% ipython --no-banner

In [1]: import numpy as np

In [2]: np.set_printoptions(suppress=True, linewidth=200)

In [3]: rd = lambda a: np.round(a, 3) + 0

In [4]: arr = np.load("data.npy")

In [5]: arr
Out[5]: 
array([[1.   , 0.2  , 0.04 , 0.008, 0.002, 0.   ],
       [0.2  , 1.   , 0.2  , 0.04 , 0.008, 0.002],
       [0.04 , 0.2  , 1.   , 0.2  , 0.04 , 0.008],
       [0.008, 0.04 , 0.2  , 1.   , 0.2  , 0.04 ],
       [0.002, 0.008, 0.04 , 0.2  , 1.   , 0.2  ],
       [0.   , 0.002, 0.008, 0.04 , 0.2  , 1.   ]])

In [6]: # equal to its transpose

In [7]: evals, V = np.linalg.eigh(arr)

In [8]: np.unique(evals.round(6) + 0, return_counts=True)[1]
Out[8]: array([1, 1, 1, 1, 1, 1])

In [9]: rd(V @ np.diag(evals) @ V.T)
Out[9]: 
array([[1.   , 0.2  , 0.04 , 0.008, 0.002, 0.   ],
       [0.2  , 1.   , 0.2  , 0.04 , 0.008, 0.002],
       [0.04 , 0.2  , 1.   , 0.2  , 0.04 , 0.008],
       [0.008, 0.04 , 0.2  , 1.   , 0.2  , 0.04 ],
       [0.002, 0.008, 0.04 , 0.2  , 1.   , 0.2  ],
       [0.   , 0.002, 0.008, 0.04 , 0.2  , 1.   ]])

In [10]: rd(evals)
Out[10]: array([0.688, 0.752, 0.867, 1.034, 1.238, 1.423])

In [11]: rd(V.T @ V)
Out[11]: 
array([[1., 0., 0., 0., 0., 0.],
       [0., 1., 0., 0., 0., 0.],
       [0., 0., 1., 0., 0., 0.],
       [0., 0., 0., 1., 0., 0.],
       [0., 0., 0., 0., 1., 0.],
       [0., 0., 0., 0., 0., 1.]])

In [12]: w1 = np.array([[2, -1, -2, 3, -2, 5],
    ...:     [5, -3, -1, 2, 2, -4],
    ...:     [-4, -5, -2, 5, 3, 2],
    ...:     [-2, 3, -4, -2, 5, 1],
    ...:     [-5, 0, 1, 5, -4, 3],
    ...:     [-2, -1, 0, 1, -5, 1]])

In [13]: c = np.array([1, -2, -2, -1, 2, -2])

In [14]: act = np.maximum(arr @ w1 + c, 0)

In [15]: np.linalg.matrix_rank(act)
Out[15]: np.int64(4)

In [16]: (act > 0).astype(int)
Out[16]: 
array([[1, 0, 0, 1, 1, 1],
       [1, 0, 0, 1, 1, 0],
       [0, 0, 0, 1, 1, 0],
       [0, 0, 0, 0, 1, 0],
       [0, 0, 0, 1, 0, 1],
       [0, 0, 0, 1, 0, 0]])

In [17]: C = np.array([[1, 0, 1],
    ...:     [-5, 1, 3],
    ...:     [0, -3, -3],
    ...:     [5, -3, -4],
    ...:     [-2, 5, 4],
    ...:     [-5, 3, -4]])

In [18]: (act @ C).round(6).argmax(axis=1)
Out[18]: array([0, 1, 1, 1, 0, 0])

In [19]: w1 @ C
Out[19]: 
array([[  1,   1, -35],
       [ 46,  -8,  15],
       [ 30,   7, -29],
       [-42,  49,  43],
       [ 13, -29, -56],
       [ 13, -26, -33]])

In [20]: u = np.array([1, 1, -2, 3, 1, 3])

In [21]: Y = arr + np.outer(u, np.eye(6)[1])

In [22]: Y
Out[22]: 
array([[ 1.   ,  1.2  ,  0.04 ,  0.008,  0.002,  0.   ],
       [ 0.2  ,  2.   ,  0.2  ,  0.04 ,  0.008,  0.002],
       [ 0.04 , -1.8  ,  1.   ,  0.2  ,  0.04 ,  0.008],
       [ 0.008,  3.04 ,  0.2  ,  1.   ,  0.2  ,  0.04 ],
       [ 0.002,  1.008,  0.04 ,  0.2  ,  1.   ,  0.2  ],
       [ 0.   ,  3.002,  0.008,  0.04 ,  0.2  ,  1.   ]])

In [23]: rd(np.linalg.det(Y) / np.linalg.det(arr)), rd(1 + np.linalg.solve(arr, u)[1])
Out[23]: (np.float64(2.29), np.float64(2.29))

In [24]: np.linalg.matrix_rank(Y - arr)
Out[24]: np.int64(1)
